% ipython --no-banner

In [1]: import numpy as np

In [2]: from numpy import linalg as LA

In [3]: np.set_printoptions(precision=3, suppress=True, linewidth=140)

In [4]: feats = np.load("sample17.npy")

In [5]: print(feats)
[[ 1  1  0  2]
 [ 2  3  2  5]
 [ 4  3  5  8]
 [ 5  3  8  8]
 [ 7  6 10 10]
 [ 7  6 10 12]
 [ 7  6 11 13]
 [ 9  6 11 16]
 [10  6 11 16]
 [13  7 13 19]
 [16  9 14 21]
 [19 11 15 21]
 [22 11 15 21]
 [22 12 16 24]
 [25 14 16 27]
 [25 16 19 29]
 [26 19 20 31]
 [28 19 21 33]
 [28 20 23 34]
 [31 23 23 37]
 [33 24 23 40]
 [35 25 23 41]
 [35 25 24 42]
 [37 25 26 42]
 [40 26 27 42]
 [40 29 28 44]
 [41 30 31 45]
 [44 31 32 46]]

In [6]: Ac = feats - feats.mean(axis=0)

In [7]: Uu, sigma, Vt = LA.svd(Ac, full_matrices=False)

In [8]: print(np.searchsorted(np.cumsum(sigma ** 2) / (sigma ** 2).sum(), 0.9) + 1)
1

In [9]: print(round(float((sigma ** 2).sum() ** 2 / (sigma ** 4).sum()), 3))
1.023

In [10]: print(LA.matrix_rank(Ac))
4

In [11]: print(np.abs(Vt[-1]))
[0.03  0.727 0.267 0.633]

In [12]: cent = feats[[23, 11]].astype(float)

In [13]: for _ in range(5):
    ...:     z = LA.norm(feats[:, None] - cent, axis=-1).argmin(axis=1)
    ...:     cent = np.array([feats[z == j].mean(axis=0) for j in range(2)])
    ...: 

In [14]: print(z)
[1 1 1 1 1 1 1 1 1 1 1 1 1 1 0 0 0 0 0 0 0 0 0 0 0 0 0 0]

In [15]: print(cent[1] - cent[0])
[-23.143 -16.857 -13.929 -24.071]

In [16]: vec = np.array([-3, -3, 0, -3])

In [17]: rhs = feats @ vec

In [18]: print(np.round(LA.lstsq(feats, rhs)[0], 3) + 0)
[-3. -3.  0. -3.]

In [19]: rng = np.random.default_rng(810177)

In [20]: rhs = rhs + 0.3 * rng.normal(size=28)

In [21]: print(rhs)
[ -12.222  -30.164  -45.619  -47.973  -69.266  -75.183  -77.956  -93.111  -96.368 -116.909 -138.315 -152.869 -161.814 -174.48  -197.713
 -210.372 -227.985 -239.744 -245.944 -272.607 -291.246 -303.118 -305.936 -312.07  -323.791 -339.605 -348.55  -363.009]

In [22]: b, *_ = LA.lstsq(feats, rhs)

In [23]: print(b)
[-2.963 -3.023 -0.02  -3.008]

In [24]: print([round(float(LA.norm(LA.solve(feats.T @ feats + lam * np.eye(4), feats.T @ rhs))), 2) for lam in (0, 1, 10, 100)])
[5.19, 5.18, 5.11, 4.82]

In [25]: print(round(float(LA.norm(rhs - feats @ b)), 3))
1.415

In [26]: print(np.round(feats.T @ (rhs - feats @ b), 3) + 0)
[0. 0. 0. 0.]
